$ ipython --no-banner

In [1]: import numpy as np

In [2]: from numpy import linalg as LA

In [3]: np.set_printoptions(precision=1, suppress=True, linewidth=200)

In [4]: J = np.array([[0, 1, -2, -4], [-1, 0, -2, 7], [2, 2, 0, 0], [4, -7, 0, 0]])

In [5]: proj = np.triu(np.array([[-2, 6, -7, 3], [-1, -9, -2, -2], [2, 1, 6, 2], [3, -1, 6, 8]]), 1) + np.eye(4)

In [6]: A2 = proj @ J @ LA.inv(proj)

In [7]: LA.matrix_rank(A2)
Out[7]: np.int64(4)

In [8]: u, v = J[0], J[1]

In [9]: u @ v
Out[9]: np.int64(-24)

In [10]: u @ u
Out[10]: np.int64(21)

In [11]: p = (u @ v) / (u @ u) * u

In [12]: LA.matrix_rank(np.outer(u, v))
Out[12]: np.int64(1)

In [13]: np.outer(u, v)
Out[13]: 
array([[  0,   0,   0,   0],
       [ -1,   0,  -2,   7],
       [  2,   0,   4, -14],
       [  4,   0,   8, -28]])

In [14]: x = np.array([0, -3, -3, -1])

In [15]: y = J @ x

In [16]: c, lr = np.zeros(4), 1 / LA.norm(J, 2) ** 2

In [17]: for i in range(50):
    ...:     c -= lr * J.T @ (J @ c - y)
    ...:     if i % 10 == 0: print(i, round(LA.norm(J @ c - y), 1))
    ...: 
0 8.5
10 2.7
20 0.8
30 0.3
40 0.1

In [18]: np.round(LA.cond(J), 1)
Out[18]: np.float64(3.0)

In [19]: theta = np.radians(36)

In [20]: Rm = np.eye(4)

In [21]: Rm[3, 3] = Rm[0, 0] = np.cos(theta)

In [22]: Rm[3, 0], Rm[0, 3] = -np.sin(theta), np.sin(theta)

In [23]: Rm
Out[23]: 
array([[ 0.8,  0. ,  0. ,  0.6],
       [ 0. ,  1. ,  0. ,  0. ],
       [ 0. ,  0. ,  1. ,  0. ],
       [-0.6,  0. ,  0. ,  0.8]])

In [24]: A2 = J @ Rm.T

In [25]: A2
Out[25]: 
array([[-2.4,  1. , -2. , -3.2],
       [ 3.3,  0. , -2. ,  6.3],
       [ 1.6,  2. ,  0. , -1.2],
       [ 3.2, -7. ,  0. , -2.4]])

In [26]: np.allclose(J @ J.T, A2 @ A2.T)
Out[26]: True

In [27]: np.allclose(LA.norm(J, axis=1), LA.norm(A2, axis=1))
Out[27]: True

In [28]: rng = np.random.default_rng(2420)

In [29]: labels = rng.permutation(4)

In [30]: labels
Out[30]: array([2, 1, 3, 0])

In [31]: A2 = J[labels][:, labels]

In [32]: A2
Out[32]: 
array([[ 0,  2,  0,  2],
       [-2,  0,  7, -1],
       [ 0, -7,  0,  4],
       [-2,  1, -4,  0]])

In [33]: A = np.load("out13.npy")

In [34]: A
Out[34]: 
array([[ 0.2,  5.1,  3. , -1.3],
       [ 1.5,  0.5, -3.8,  2.4],
       [ 0. ,  1.1,  2.1, -0.5],
       [-0.6, -2.8, -2. ,  0.1],
       [-1.6,  0.4, -1.7, -1.8],
       [ 1.9, -0.8, -2.9,  2.9],
       [-1.4, -0.5,  3.6, -2.5],
       [ 2.9, -0.2, -2.2,  4.1],
       [ 0.3,  4. ,  1. , -0.7],
       [-3. ,  0.1,  1.8, -4.1],
       [ 3.4,  2.8, -3.2,  4. ],
       [-0.8,  4.4,  2.4, -2.3],
       [ 1.6,  1.5, -1.7,  1.9],
       [-3.1,  0.2,  2.1, -4. ],
       [ 5.4,  4.2, -1.7,  5.8],
       [-2.1, -2.2,  4. , -2.7],
       [-3.1, -4.1,  1.2, -3.1],
       [-0.1, -4.1, -1. ,  0.7],
       [ 0.7, -1.5, -3.6,  2.1],
       [ 3.3,  3.9, -1.2,  3.2],
       [ 1.3,  1.8,  2.8,  0.5],
       [ 0.4, -1. ,  0.9,  0.7],
       [-0.7, -3.1, -2. ,  0.1],
       [-2.1, -4.3, -0.3, -1.6],
       [ 1. , -0.4, -1.5,  1.6],
       [ 0.4, -2.2, -1.1,  1.1],
       [ 0. , -2.8,  1.1,  0.2],
       [-1.1,  1.4,  3.5, -2.1],
       [-0.7, -4.1, -4. ,  0.7]])

In [35]: def softmax(z):
    ...:     e = np.exp(z - z.max(axis=-1, keepdims=True))
    ...:     return e / e.sum(axis=-1, keepdims=True)
    ...: 

In [36]: np.round(softmax(10 * A[26]), 1) + 0
Out[36]: array([0., 0., 1., 0.])

In [37]: S = A @ A.T / np.sqrt(4)

In [38]: softmax(S).round(6).argmax(axis=1)
Out[38]: array([ 0, 14,  0, 28,  9, 14, 15, 14,  0, 13, 14,  0, 14, 13, 14, 15, 16, 28, 28, 14,  0, 26, 28, 16, 14, 28, 16, 11, 28])

In [39]: softmax(S)[26] @ A
Out[39]: array([-1.8, -3.7,  0.6, -1.6])
